% ipython --no-banner

In [1]: import numpy as np

In [2]: from numpy import linalg as LA

In [3]: np.set_printoptions(precision=2, suppress=True, linewidth=120)

In [4]: def rd(a):
   ...:     return np.round(a, 2) + 0
   ...: 

In [5]: W0 = np.loadtxt("dump.csv", delimiter=",")

In [6]: print(W0)
[[-1.2  -3.18 -0.8  -1.3 ]
 [ 1.2  -2.03 -0.5   0.2 ]
 [ 0.1  -0.77 -0.2  -0.3 ]
 [-0.3  -2.35 -0.6  -0.8 ]
 [-0.4  -9.17 -2.3  -0.3 ]
 [ 1.3   1.91  0.5  -0.8 ]
 [ 0.2   2.36  0.6   0.  ]
 [ 0.5  -1.95 -0.5   0.9 ]
 [-0.8   1.59  0.4  -0.4 ]
 [-0.5   0.01  0.   -1.  ]
 [ 1.3  -2.06 -0.5   0.2 ]
 [-1.   -0.01  0.   -0.9 ]
 [ 1.7   0.78  0.2  -1.4 ]
 [ 0.6  -5.97 -1.5  -0.7 ]
 [ 0.5   3.59  0.9   1.2 ]
 [ 2.2   1.24  0.3   1.1 ]
 [-0.3   5.18  1.3   0.1 ]
 [ 1.    0.03  0.    1.3 ]
 [-0.1   3.96  1.   -0.9 ]
 [ 1.3   3.61  0.9  -0.4 ]
 [ 0.5  -0.37 -0.1  -1.5 ]
 [ 1.2  -4.08 -1.   -0.5 ]
 [-0.8  -2.05 -0.5   0.  ]
 [ 0.1   3.19  0.8   0.7 ]
 [-1.    7.25  1.8  -0.5 ]]

In [7]: left, sv, Vh = LA.svd(W0, full_matrices=False)

In [8]: print(rd(np.sqrt((sv ** 2).sum())), rd(LA.norm(W0)))
19.34 19.34

In [9]: print(rd(sv / sv[0]))
[1.   0.27 0.21 0.  ]

In [10]: print(rd(left.T @ W0 @ Vh.T))
[[18.28  0.    0.    0.  ]
 [ 0.    5.    0.    0.  ]
 [ 0.    0.    3.86  0.  ]
 [ 0.    0.    0.    0.05]]

In [11]: print(rd(np.abs(Vh[0])))
[0.   0.97 0.24 0.03]

In [12]: print(rd(Vh @ Vh.T))
[[1. 0. 0. 0.]
 [0. 1. 0. 0.]
 [0. 0. 1. 0.]
 [0. 0. 0. 1.]]

In [13]: print(rd(np.cumsum(sv ** 2) / np.sum(sv ** 2)))
[0.89 0.96 1.   1.  ]

In [14]: print(rd(left.T @ left))
[[1. 0. 0. 0.]
 [0. 1. 0. 0.]
 [0. 0. 1. 0.]
 [0. 0. 0. 1.]]

In [15]: print(rd(sv))
[18.28  5.    3.86  0.05]

In [16]: print(left.shape, sv.shape, Vh.shape)
(25, 4) (4,) (4, 4)

In [17]: print(np.allclose(left * sv @ Vh, W0))
True

In [18]: print(np.abs(left[:, 0]).round(6).argmax())
4
